% python3 -q
>>> import numpy as np
>>> import numpy.linalg as la
>>> np.set_printoptions(precision=2, suppress=True, linewidth=160)
>>> def tidy(a):
...     return np.round(a, 2) + 0
... 
>>> W2 = np.array([[0.7, -0.3, 0.3, -0.4, 2.0, 0.3, -0.8, -2.4, -1.5, -0.4],
...     [1.1, 0.5, -0.7, -2.2, 1.8, -1.2, -0.5, 1.1, -0.5, -1.3]])
>>> rng = np.random.default_rng(6755)
>>> J = np.array([[-3, 3],
...     [-1, -2],
...     [-3, 3],
...     [3, 0],
...     [2, -3],
...     [2, 0],
...     [-3, 2],
...     [-2, -2],
...     [0, -1],
...     [3, 1],
...     [3, 2],
...     [-3, -1],
...     [-1, -2],
...     [2, 0],
...     [3, -2]]) @ W2 + 0.3 * rng.normal(size=(15, 10))
>>> tidy(J)
array([[ 1.69,  2.28, -2.86, -5.16, -0.95, -5.18,  0.42, 10.15,  2.98, -2.9 ],
       [-2.9 , -0.79,  0.87,  4.36, -5.15,  2.35,  2.36, -0.15,  2.26,  2.7 ],
       [ 0.81,  2.31, -2.6 , -5.26, -1.01, -4.27,  1.16, 10.59,  3.13, -2.67],
       [ 2.11, -1.33,  1.19, -1.13,  6.12,  0.81, -2.51, -7.33, -4.48, -1.2 ],
       [-1.63, -2.44,  2.4 ,  5.79, -1.71,  4.11, -0.09, -8.18, -1.24,  2.24],
       [ 1.54, -0.36,  0.44, -1.47,  3.54,  0.92, -1.31, -5.04, -2.81, -0.92],
       [ 0.48,  1.47, -2.09, -2.73, -2.18, -3.09,  1.79,  9.01,  3.65, -1.43],
       [-3.09, -0.59,  0.46,  5.45, -7.37,  1.45,  2.49,  2.09,  4.2 ,  3.17],
       [-0.91, -0.49,  0.43,  1.97, -1.95,  1.49,  0.49, -1.58,  0.53,  0.83],
       [ 3.44, -0.43, -0.15, -3.57,  7.7 , -0.22, -2.65, -6.67, -4.85, -2.98],
       [ 3.72,  0.16, -0.96, -5.5 , 10.04, -1.03, -3.54, -5.3 , -6.13, -3.58],
       [-3.28,  0.03, -0.6 ,  3.55, -7.91,  0.69,  2.4 ,  6.3 ,  5.05,  2.64],
       [-3.33, -0.57,  1.01,  4.78, -6.03,  2.63,  2.05,  0.01,  2.59,  3.15],
       [ 1.74, -0.55,  1.17, -0.25,  3.37,  0.44, -1.15, -5.05, -2.87, -0.84],
       [ 0.23, -1.6 ,  2.16,  3.12,  2.47,  3.5 , -1.4 , -9.42, -3.69,  1.04]])
>>> x0 = np.array([0, -1, 0, -1, 2, -1, 2, 0, -1, 0])
>>> y = J @ x0
>>> tidy(la.solve(J.T @ J, J.T @ y))
array([ 0., -1.,  0., -1.,  2., -1.,  2.,  0., -1.,  0.])
>>> tidy(la.lstsq(J, y)[0])
array([ 0., -1.,  0., -1.,  2., -1.,  2.,  0., -1.,  0.])
>>> tidy(la.pinv(J) @ J)
array([[1., 0., 0., 0., 0., 0., 0., 0., 0., 0.],
       [0., 1., 0., 0., 0., 0., 0., 0., 0., 0.],
       [0., 0., 1., 0., 0., 0., 0., 0., 0., 0.],
       [0., 0., 0., 1., 0., 0., 0., 0., 0., 0.],
       [0., 0., 0., 0., 1., 0., 0., 0., 0., 0.],
       [0., 0., 0., 0., 0., 1., 0., 0., 0., 0.],
       [0., 0., 0., 0., 0., 0., 1., 0., 0., 0.],
       [0., 0., 0., 0., 0., 0., 0., 1., 0., 0.],
       [0., 0., 0., 0., 0., 0., 0., 0., 1., 0.],
       [0., 0., 0., 0., 0., 0., 0., 0., 0., 1.]])
>>> y = y + 0.05 * rng.normal(size=15)
>>> tidy(y)
array([  3.97, -13.75,   4.37,  13.35,  -9.83,   8.28,  -0.04, -20.28,  -6.44,  19.13,  25.4 , -20.31, -17.43,   7.73,   0.82])
>>> coef, *_ = la.lstsq(J, y)
>>> tidy(J.T @ (y - J @ coef))
array([0., 0., 0., 0., 0., 0., 0., 0., 0., 0.])
>>> tidy(coef)
array([ 0.17, -1.03,  0.06, -1.06,  1.97, -0.91,  2.01,  0.03, -0.99,  0.1 ])
>>> [round(float(la.norm(la.solve(J.T @ J + lam * np.eye(10), J.T @ y))), 2) for lam in (0, 1, 10, 100)]
[3.46, 2.27, 1.76, 1.58]
>>> tidy(la.norm(y - J @ coef))
np.float64(0.06)
>>> X = np.load("layer10.npy")
>>> X
array([[ 0.02, -0.55,  1.74, -0.86,  0.01,  0.46,  0.95,  0.71, -0.68, -0.51,  1.01, -0.38,  0.47, -0.65,  0.29],
       [-0.55,  1.4 , -0.52, -1.15,  0.4 , -0.37, -0.42,  0.06, -0.7 , -0.48,  1.61,  0.26, -0.67, -0.31,  1.59],
       [ 1.74, -0.52,  0.09, -0.8 , -0.14,  0.82,  0.28,  0.12, -0.04,  0.35,  0.04,  0.83, -0.57,  0.56,  1.22],
       [-0.86, -1.15, -0.8 ,  0.43,  1.01,  0.95, -0.48,  1.07,  0.51, -0.35,  1.13,  1.37,  0.47,  0.94,  1.98],
       [ 0.01,  0.4 , -0.14,  1.01,  1.09,  0.88,  1.17,  0.22, -0.22, -0.19,  0.25, -0.24,  1.27, -0.58,  0.98],
       [ 0.46, -0.37,  0.82,  0.95,  0.88,  1.74, -0.49, -0.28,  0.15, -0.1 ,  0.  , -0.39,  1.51,  1.35, -0.41],
       [ 0.95, -0.42,  0.28, -0.48,  1.17, -0.49, -0.11,  0.49,  0.54, -1.71, -0.54, -0.48, -0.09, -0.38, -0.06],
       [ 0.71,  0.06,  0.12,  1.07,  0.22, -0.28,  0.49,  3.18, -0.25, -1.04,  0.94, -0.73, -0.78, -0.36,  0.1 ],
       [-0.68, -0.7 , -0.04,  0.51, -0.22,  0.15,  0.54, -0.25,  1.99, -1.04,  1.04, -0.44,  1.58,  0.09, -0.78],
       [-0.51, -0.48,  0.35, -0.35, -0.19, -0.1 , -1.71, -1.04, -1.04, -0.23,  1.62, -0.33,  0.5 , -0.14, -0.53],
       [ 1.01,  1.61,  0.04,  1.13,  0.25,  0.  , -0.54,  0.94,  1.04,  1.62,  2.39,  0.58,  0.55, -0.96, -1.73],
       [-0.38,  0.26,  0.83,  1.37, -0.24, -0.39, -0.48, -0.73, -0.44, -0.33,  0.58,  1.57,  0.01,  1.79, -0.42],
       [ 0.47, -0.67, -0.57,  0.47,  1.27,  1.51, -0.09, -0.78,  1.58,  0.5 ,  0.55,  0.01, -2.52,  0.68,  0.74],
       [-0.65, -0.31,  0.56,  0.94, -0.58,  1.35, -0.38, -0.36,  0.09, -0.14, -0.96,  1.79,  0.68, -0.5 , -0.09],
       [ 0.29,  1.59,  1.22,  1.98,  0.98, -0.41, -0.06,  0.1 , -0.78, -0.53, -1.73, -0.42,  0.74, -0.09,  1.47]])
>>> Y = la.inv(X)
>>> np.allclose(Y, X.T)
False
>>> ev, vecs = la.eigh(X)
>>> tidy(la.eigvalsh(X @ X))
array([ 1.  ,  1.  ,  1.03,  3.99,  4.  ,  4.01,  8.99,  9.  ,  9.04, 15.98, 16.  , 24.92, 24.96, 24.99, 25.08])
>>> tidy(la.eigvalsh(X + 5 * np.eye(15)))
array([ 0.  ,  1.  ,  2.  ,  3.  ,  3.  ,  4.  ,  6.  ,  6.01,  7.  ,  8.  ,  8.01,  9.  ,  9.99, 10.  , 10.01])
>>> tidy(la.eigvalsh(X).min())
np.float64(-5.0)
>>> idx = rng.permutation(15)
>>> idx
array([ 7,  1,  4,  0,  2,  6,  5, 10,  9, 13, 12, 14,  8,  3, 11])
>>> Y = X[idx][:, idx]
>>> np.diag(Y)
array([ 3.18,  1.4 ,  1.09,  0.02,  0.09, -0.11,  1.74,  2.39, -0.23, -0.5 , -2.52,  1.47,  1.99,  0.43,  1.57])
>>> np.allclose(Y, X)
False
>>> tidy(np.trace(Y))
np.float64(12.01)
>>> data = np.load("run9.npy")
>>> data
array([[ 0, -2,  0,  0],
       [ 0, -2,  0,  0],
       [ 0,  0,  0, -2],
       [ 0,  0,  0, -2]])
>>> tidy(la.norm(data, axis=0))
array([0.  , 2.83, 0.  , 2.83])
>>> tidy(la.pinv(data))
array([[ 0.  ,  0.  ,  0.  ,  0.  ],
       [-0.25, -0.25,  0.  ,  0.  ],
       [ 0.  ,  0.  ,  0.  ,  0.  ],
       [ 0.  ,  0.  , -0.25, -0.25]])
>>> feats = np.load("test2.npy")
>>> feats
array([[0, 0, 0, 0, 1, 1, 1, 0],
       [0, 0, 1, 1, 0, 0, 0, 1],
       [0, 1, 0, 1, 0, 0, 0, 1],
       [0, 1, 1, 0, 0, 0, 0, 0],
       [1, 0, 0, 0, 0, 1, 1, 0],
       [1, 0, 0, 0, 1, 0, 1, 0],
       [1, 0, 0, 0, 1, 1, 0, 0],
       [0, 1, 1, 0, 0, 0, 0, 0]])
>>> U, s, vt = la.svd(feats)
>>> tidy(s)
array([3.  , 2.56, 1.56, 1.  , 1.  , 1.  , 1.  , 0.  ])
>>> Y = U[:, :7] @ np.diag(s[:7]) @ vt[:7]
>>> tidy(la.norm(feats - Y, 2)), tidy(s[7])
(np.float64(0.0), np.float64(0.0))
>>> la.matrix_rank(Y)
np.int64(7)
>>> U, s, vt = la.svd(feats)
>>> vecs = vt[:(s > 1e-8).sum()]
>>> x0 = feats[4] + 5 * feats[7] + rng.integers(2) * np.eye(8)[0]
>>> x0
array([2., 5., 5., 0., 0., 1., 1., 0.])
>>> tidy(np.diag(vecs.T @ vecs))
array([1. , 1. , 1. , 0.5, 1. , 1. , 1. , 0.5])
>>> tidy(vecs.T @ vecs)
array([[1. , 0. , 0. , 0. , 0. , 0. , 0. , 0. ],
       [0. , 1. , 0. , 0. , 0. , 0. , 0. , 0. ],
       [0. , 0. , 1. , 0. , 0. , 0. , 0. , 0. ],
       [0. , 0. , 0. , 0.5, 0. , 0. , 0. , 0.5],
       [0. , 0. , 0. , 0. , 1. , 0. , 0. , 0. ],
       [0. , 0. , 0. , 0. , 0. , 1. , 0. , 0. ],
       [0. , 0. , 0. , 0. , 0. , 0. , 1. , 0. ],
       [0. , 0. , 0. , 0.5, 0. , 0. , 0. , 0.5]])
>>> np.allclose(vecs.T @ vecs @ x0, x0)
True
>>> la.matrix_rank(np.vstack([feats, x0]))
np.int64(7)
>>> tidy(la.norm(x0 - vecs.T @ vecs @ x0))
np.float64(0.0)
